$ python -q
>>> import numpy as np
>>> import numpy.linalg as la
>>> np.set_printoptions(precision=4, suppress=True, linewidth=200, sign=" ")
>>> def tidy(a):
...     return np.round(a, 4) + 0
... 
>>> E = np.load("sample5.npy")
>>> E
array([[ 0.3,  9. , -1. , -0.2],
       [-0.6,  6. , -0.9,  1.3],
       [ 1.3,  4. , -0.3, -1.5],
       [-1.2, -5. ,  0.9,  0.9]])
>>> W = np.array([[1, -1, 3, -3], [2, 2, -4, 5], [0, 0, 5, -5], [1, -3, 0, 2]])
>>> beta = np.array([0, 0, 0, 1])
>>> H = np.maximum(E @ W + beta, 0)
>>> (H > 0).astype(int)
array([[ 1,  1,  0,  1],
       [ 1,  1,  0,  1],
       [ 1,  1,  0,  1],
       [ 0,  0,  1,  0]])
>>> (H > 0).mean(axis=0)
array([ 0.75,  0.75,  0.25,  0.75])
>>> cent = np.array([[0, 9], [-2, 6], [-6, 4], [-2, -4]])
>>> (H @ cent).round(6).argmax(axis=1)
array([ 1,  1,  1,  1])
>>> O, V = la.qr(E[:, :3])[0], la.qr(E[:, 3:])[0]
>>> sig = la.svd(O.T @ V, compute_uv=False)
>>> tidy(la.norm(O @ O.T - V @ V.T, 2))
np.float64(1.0)
>>> (sig > 0.9).sum()
np.int64(1)
>>> tidy(np.degrees(np.arccos(sig.clip(0, 1))))
array([ 5.2283])
>>> tidy(np.einsum("ij,ji->", E, E))
np.float64(1.17)
>>> tidy(np.poly(E))
array([ 1.   , -6.9  , 23.22 ,  3.828, -1.66 ])
>>> tidy(la.eigvals(E))
array([ 3.519 +3.4462j,  3.519 -3.4462j, -0.3395+0.j    ,  0.2016+0.j    ])
>>> tidy(la.det(E.T))
np.float64(-1.66)
>>> np.kron(np.eye(2, dtype=int), E)
array([[ 0.3,  9. , -1. , -0.2,  0. ,  0. , -0. , -0. ],
       [-0.6,  6. , -0.9,  1.3, -0. ,  0. , -0. ,  0. ],
       [ 1.3,  4. , -0.3, -1.5,  0. ,  0. , -0. , -0. ],
       [-1.2, -5. ,  0.9,  0.9, -0. , -0. ,  0. ,  0. ],
       [ 0. ,  0. , -0. , -0. ,  0.3,  9. , -1. , -0.2],
       [-0. ,  0. , -0. ,  0. , -0.6,  6. , -0.9,  1.3],
       [ 0. ,  0. , -0. , -0. ,  1.3,  4. , -0.3, -1.5],
       [-0. , -0. ,  0. ,  0. , -1.2, -5. ,  0.9,  0.9]])
>>> rng = np.random.default_rng(381)
>>> labels = rng.permutation(4)
>>> labels
array([ 2,  3,  0,  1])
>>> A2 = E[labels][:, labels]
>>> tidy(la.det(A2)), tidy(la.det(E[labels]))
(np.float64(-1.66), np.float64(-1.66))
>>> A = np.loadtxt("layer14.csv", delimiter=",")
>>> A
array([[ 4.,  0.,  0.,  0.],
       [ 0.,  1.,  0.,  0.],
       [ 0.,  0.,  4., -1.],
       [ 0.,  0., -2., -1.]])
>>> tidy(la.det(A))
np.float64(-24.0)
>>> (A != 0).astype(int)
array([[ 1,  0,  0,  0],
       [ 0,  1,  0,  0],
       [ 0,  0,  1,  1],
       [ 0,  0,  1,  1]])
>>> np.flatnonzero(la.matrix_power((A != 0) + (A.T != 0) + np.eye(4), 4)[3])
array([ 2,  3])
>>> A @ A
array([[16.,  0.,  0.,  0.],
       [ 0.,  1.,  0.,  0.],
       [ 0.,  0., 18., -3.],
       [ 0.,  0., -6.,  3.]])
>>> (la.matrix_power((A != 0) + (A.T != 0) + np.eye(4), 4) > 0).astype(int)
array([[ 1,  0,  0,  0],
       [ 0,  1,  0,  0],
       [ 0,  0,  1,  1],
       [ 0,  0,  1,  1]])
